% ipython --no-banner

In [1]: import numpy as np

In [2]: from numpy import linalg as LA

In [3]: np.set_printoptions(precision=4, suppress=True, linewidth=100)

In [4]: mat = np.load("m.npy")

In [5]: print(mat)
[[ 0.3333  0.6667  0.6667]
 [ 0.6667  0.3333 -0.6667]
 [ 0.6667 -0.6667  0.3333]]

In [6]: x = np.array([4, 3, 1])

In [7]: round(float(LA.det(mat)), 4)
Out[7]: -1.0

In [8]: LA.inv(mat)
Out[8]: 
array([[ 0.3333,  0.6667,  0.6667],
       [ 0.6667,  0.3333, -0.6667],
       [ 0.6667, -0.6667,  0.3333]])

In [9]: print(np.round(LA.norm(x), 4), np.round(LA.norm(mat @ x), 4))
5.099 5.099

In [10]: ev, vecs = LA.eigh(mat)

In [11]: x = np.array([-2, 1, -1])

In [12]: LA.eigvalsh(mat[1:, 1:])
Out[12]: array([-0.3333,  1.    ])

In [13]: print(round(x @ mat @ x, 4))
3.3333

In [14]: t3 = np.stack([mat, 4 * mat, mat[::-1]])

In [15]: print(LA.matrix_rank(t3.reshape(3, -1)))
2

In [16]: t3.shape
Out[16]: (3, 3, 3)

In [17]: LA.norm(t3, axis=(1, 2))
Out[17]: array([1.7321, 6.9282, 1.7321])

In [18]: t3.sum(axis=0)
Out[18]: 
array([[ 2.3333,  2.6667,  3.6667],
       [ 4.    ,  2.    , -4.    ],
       [ 3.6667, -2.6667,  2.3333]])

In [19]: np.einsum("bij,cij->bc", t3, t3)
Out[19]: 
array([[ 3., 12.,  1.],
       [12., 48.,  4.],
       [ 1.,  4.,  3.]])

In [20]: P = np.triu(np.array([[5, 5, 0], [-2, 1, -5], [3, -3, -1]]), 1) + np.eye(3)

In [21]: out = P @ mat @ LA.inv(P)

In [22]: LA.matrix_rank(out)
Out[22]: np.int64(3)

In [23]: np.poly(out)
Out[23]: array([ 1., -1., -1.,  1.])

In [24]: round(float(np.trace(out)), 4), np.trace(mat)
Out[24]: (1.0, np.float64(1.0))

In [25]: out
Out[25]: 
array([[  3.6667, -16.    , -82.6667],
       [ -2.6667,  17.    ,  82.6667],
       [  0.6667,  -4.    , -19.6667]])

In [26]: print(round(LA.det(out), 4))
-1.0

In [27]: out = np.array([[-1, 1, 1], [3, 5, -2], [-4, 4, 1]])

In [28]: X = np.triu(out)

In [29]: print(X)
[[-1  1  1]
 [ 0  5 -2]
 [ 0  0  1]]

In [30]: X @ X
Out[30]: 
array([[  1,   4,  -2],
       [  0,  25, -12],
       [  0,   0,   1]])

In [31]: LA.svd(mat, compute_uv=False)
Out[31]: array([1., 1., 1.])

In [32]: print(np.round(mat[:, 1] @ mat[:, 2], 4))
-0.0

In [33]: np.round(mat @ mat.T, 4) + 0
Out[33]: 
array([[1., 0., 0.],
       [0., 1., 0.],
       [0., 0., 1.]])

In [34]: w1 = np.array([[3, 2], [3, 0], [1, -2]])

In [35]: coef = np.array([3, -3])

In [36]: act = np.maximum(X @ w1 + coef, 0)

In [37]: (act > 0).astype(int)
Out[37]: 
array([[1, 0],
       [1, 1],
       [1, 0]])

In [38]: print(act)
[[ 4  0]
 [16  1]
 [ 4  0]]

In [39]: C = np.array([[0, 2], [1, 2]])

In [40]: w1 @ C
Out[40]: 
array([[ 2, 10],
       [ 0,  6],
       [-2, -2]])

In [41]: (act @ C).round(6).argmax(axis=1)
Out[41]: array([1, 1, 1])

In [42]: act @ C
Out[42]: 
array([[ 0,  8],
       [ 1, 34],
       [ 0,  8]])

In [43]: W0 = np.load("test5.npy")

In [44]: W0
Out[44]: 
array([[0, 0, 1],
       [0, 0, 0],
       [1, 0, 0]])

In [45]: LA.svd(W0, compute_uv=False)
Out[45]: array([1., 1., 0.])

In [46]: W0[:, 1] @ W0[:, 2]
Out[46]: np.int64(0)

In [47]: W0.T @ W0
Out[47]: 
array([[1, 0, 0],
       [0, 0, 0],
       [0, 0, 1]])

In [48]: P = np.triu(np.array([[3, -3, 1], [-3, -2, 3], [-3, -2, 0]]), 1) + np.eye(3)

In [49]: out = P @ W0 @ LA.inv(P)

In [50]: P @ W0 - W0 @ P
Out[50]: 
array([[ 1.,  0.,  0.],
       [ 3.,  0.,  0.],
       [ 0.,  3., -1.]])

In [51]: LA.matrix_rank(out)
Out[51]: np.int64(2)

In [52]: arr = np.load("w.npy")

In [53]: arr
Out[53]: 
array([[0.2857, 0.4286, 0.2857],
       [0.6   , 0.4   , 0.    ],
       [0.3333, 0.3333, 0.3333]])

In [54]: # a transition matrix

In [55]: P = np.triu(np.array([[4, 2, 6], [8, 5, 3], [9, 8, 0]]), 1) + np.eye(3)

In [56]: out = P @ arr @ LA.inv(P)

In [57]: P @ arr - arr @ P
Out[57]: 
array([[ 3.2   ,  2.2286, -1.    ],
       [ 1.    , -0.2   , -3.8   ],
       [ 0.    , -0.6667, -3.    ]])

In [58]: np.poly(out)
Out[58]: array([ 1.    , -1.019 , -0.0095,  0.0286])

In [59]: np.round(LA.det(out), 4)
Out[59]: np.float64(-0.0286)

In [60]: data = np.load("data.npy")

In [61]: data
Out[61]: 
array([[ 1.,  0.,  2.,  2.],
       [ 0., -3.,  0.,  0.],
       [ 2.,  0., -2.,  1.],
       [ 2.,  0.,  1., -2.]])

In [62]: # symmetric, so the eigenvalues are real

In [63]: out = np.array([[0, 0, 4], [0, 5, 5]])

In [64]: C = np.kron(out, data)

In [65]: C
Out[65]: 
array([[  0.,   0.,   0.,   0.,   0.,   0.,   0.,   0.,   4.,   0.,   8.,   8.],
       [  0.,  -0.,   0.,   0.,   0.,  -0.,   0.,   0.,   0., -12.,   0.,   0.],
       [  0.,   0.,  -0.,   0.,   0.,   0.,  -0.,   0.,   8.,   0.,  -8.,   4.],
       [  0.,   0.,   0.,  -0.,   0.,   0.,   0.,  -0.,   8.,   0.,   4.,  -8.],
       [  0.,   0.,   0.,   0.,   5.,   0.,  10.,  10.,   5.,   0.,  10.,  10.],
       [  0.,  -0.,   0.,   0.,   0., -15.,   0.,   0.,   0., -15.,   0.,   0.],
       [  0.,   0.,  -0.,   0.,  10.,   0., -10.,   5.,  10.,   0., -10.,   5.],
       [  0.,   0.,   0.,  -0.,  10.,   0.,   5., -10.,  10.,   0.,   5., -10.]])

In [66]: print(C.shape)
(8, 12)

In [67]: ev, vecs = LA.eigh(data)

In [68]: (ev > 1e-8).sum(), (ev < -1e-8).sum()
Out[68]: (np.int64(1), np.int64(3))

In [69]: LA.eigvalsh(data @ data)
Out[69]: array([9., 9., 9., 9.])
